In [1]: import numpy as np

In [2]: np.set_printoptions(suppress=True, linewidth=200)

In [3]: def rd(a):
   ...:     return np.round(a, 1) + 0
   ...: 

In [4]: X = np.array([[4, -12, 12, -1, 3, -3],
   ...:     [-12, 8, -8, 3, -2, 2],
   ...:     [-8, -12, 0, 2, 3, 0],
   ...:     [-1, 3, -3, -1, 3, -3],
   ...:     [3, -2, 2, 3, -2, 2],
   ...:     [2, 3, 0, 2, 3, 0]])

In [5]: gram = X.T @ X

In [6]: print(np.linalg.matrix_rank(gram))
6

In [7]: (X @ X.T).shape
Out[7]: (6, 6)

In [8]: x0 = np.array([2, 3, 1, 0, 0, 3])

In [9]: rhs = X @ x0

In [10]: c, lr = np.zeros(6), 1 / np.linalg.norm(X, 2) ** 2

In [11]: for i in range(200):
    ...:     c -= lr * X.T @ (X @ c - rhs)
    ...:     if i % 50 == 0: print(i, round(np.linalg.norm(X @ c - rhs), 1))
    ...: 
0 33.0
50 2.9
100 2.4
150 2.1

In [12]: rd(np.linalg.cond(X))
Out[12]: np.float64(21.3)

In [13]: rd(c)
Out[13]: array([ 2.1,  2.9,  0.8,  0.7, -0.7,  1.7])

In [14]: r0 = np.array([1, -1, -3, -3, 1, -1])

In [15]: A2 = X + np.outer(r0, np.eye(6)[5])

In [16]: np.linalg.matrix_rank(A2 - X)
Out[16]: np.int64(1)

In [17]: rd(np.linalg.det(A2) / np.linalg.det(X)), rd(1 + np.linalg.solve(X, r0)[5])
Out[17]: (np.float64(1.6), np.float64(1.6))

In [18]: print(A2)
[[  4. -12.  12.  -1.   3.  -2.]
 [-12.   8.  -8.   3.  -2.   1.]
 [ -8. -12.   0.   2.   3.  -3.]
 [ -1.   3.  -3.  -1.   3.  -6.]
 [  3.  -2.   2.   3.  -2.   3.]
 [  2.   3.   0.   2.   3.  -1.]]

In [19]: gram = A2.T @ A2

In [20]: gram
Out[20]: 
array([[ 238.,  -51.,  153.,  -42.,    9.,   17.],
       [ -51.,  374., -221.,    9.,  -66.,   41.],
       [ 153., -221.,  221.,  -27.,   39.,   -8.],
       [ -42.,    9.,  -27.,   28.,   -6.,   12.],
       [   9.,  -66.,   39.,   -6.,   44.,  -44.],
       [  17.,   41.,   -8.,   12.,  -44.,   60.]])

In [21]: np.linalg.matrix_rank(gram)
Out[21]: np.int64(6)

In [22]: np.trace(gram), (A2 ** 2).sum()
Out[22]: (np.float64(965.0), np.float64(965.0))

In [23]: np.allclose(gram, gram.T)
Out[23]: True

In [24]: (A2 @ A2.T).shape
Out[24]: (6, 6)

In [25]: J = np.array([[0, 2, 2, 3, 3, 5],
    ...:     [2, 3, 4, 1, 2, 2],
    ...:     [4, 2, 0, 4, 4, 5],
    ...:     [4, 5, 3, 4, 4, 4],
    ...:     [3, 3, 4, 2, 5, 1],
    ...:     [0, 0, 1, 2, 3, 1],
    ...:     [3, 2, 1, 5, 0, 5],
    ...:     [2, 5, 3, 4, 5, 2],
    ...:     [3, 0, 1, 0, 3, 5],
    ...:     [0, 0, 4, 0, 4, 2],
    ...:     [5, 3, 1, 0, 4, 2],
    ...:     [5, 3, 5, 1, 1, 5],
    ...:     [2, 3, 1, 0, 0, 0]])

In [26]: J[:, 5] = 2 * J[:, 0]

In [27]: J
Out[27]: 
array([[ 0,  2,  2,  3,  3,  0],
       [ 2,  3,  4,  1,  2,  4],
       [ 4,  2,  0,  4,  4,  8],
       [ 4,  5,  3,  4,  4,  8],
       [ 3,  3,  4,  2,  5,  6],
       [ 0,  0,  1,  2,  3,  0],
       [ 3,  2,  1,  5,  0,  6],
       [ 2,  5,  3,  4,  5,  4],
       [ 3,  0,  1,  0,  3,  6],
       [ 0,  0,  4,  0,  4,  0],
       [ 5,  3,  1,  0,  4, 10],
       [ 5,  3,  5,  1,  1, 10],
       [ 2,  3,  1,  0,  0,  4]])

In [28]: rk = np.linalg.matrix_rank(J)

In [29]: rk
Out[29]: np.int64(5)

In [30]: N = np.linalg.svd(J)[2][rk:].T

In [31]: [int(np.linalg.matrix_rank(np.delete(J, i, axis=0))) for i in range(13)]
Out[31]: [5, 5, 5, 5, 5, 5, 5, 5, 5, 5, 5, 5, 5]

In [32]: np.linalg.matrix_rank(J.T @ J), np.linalg.matrix_rank(J @ J.T)
Out[32]: (np.int64(5), np.int64(5))

In [33]: print(N.shape)
(6, 1)

In [34]: rd(N @ N.T)
Out[34]: 
array([[ 0.8,  0. ,  0. ,  0. ,  0. , -0.4],
       [ 0. ,  0. ,  0. ,  0. ,  0. ,  0. ],
       [ 0. ,  0. ,  0. ,  0. ,  0. ,  0. ],
       [ 0. ,  0. ,  0. ,  0. ,  0. ,  0. ],
       [ 0. ,  0. ,  0. ,  0. ,  0. ,  0. ],
       [-0.4,  0. ,  0. ,  0. ,  0. ,  0.2]])
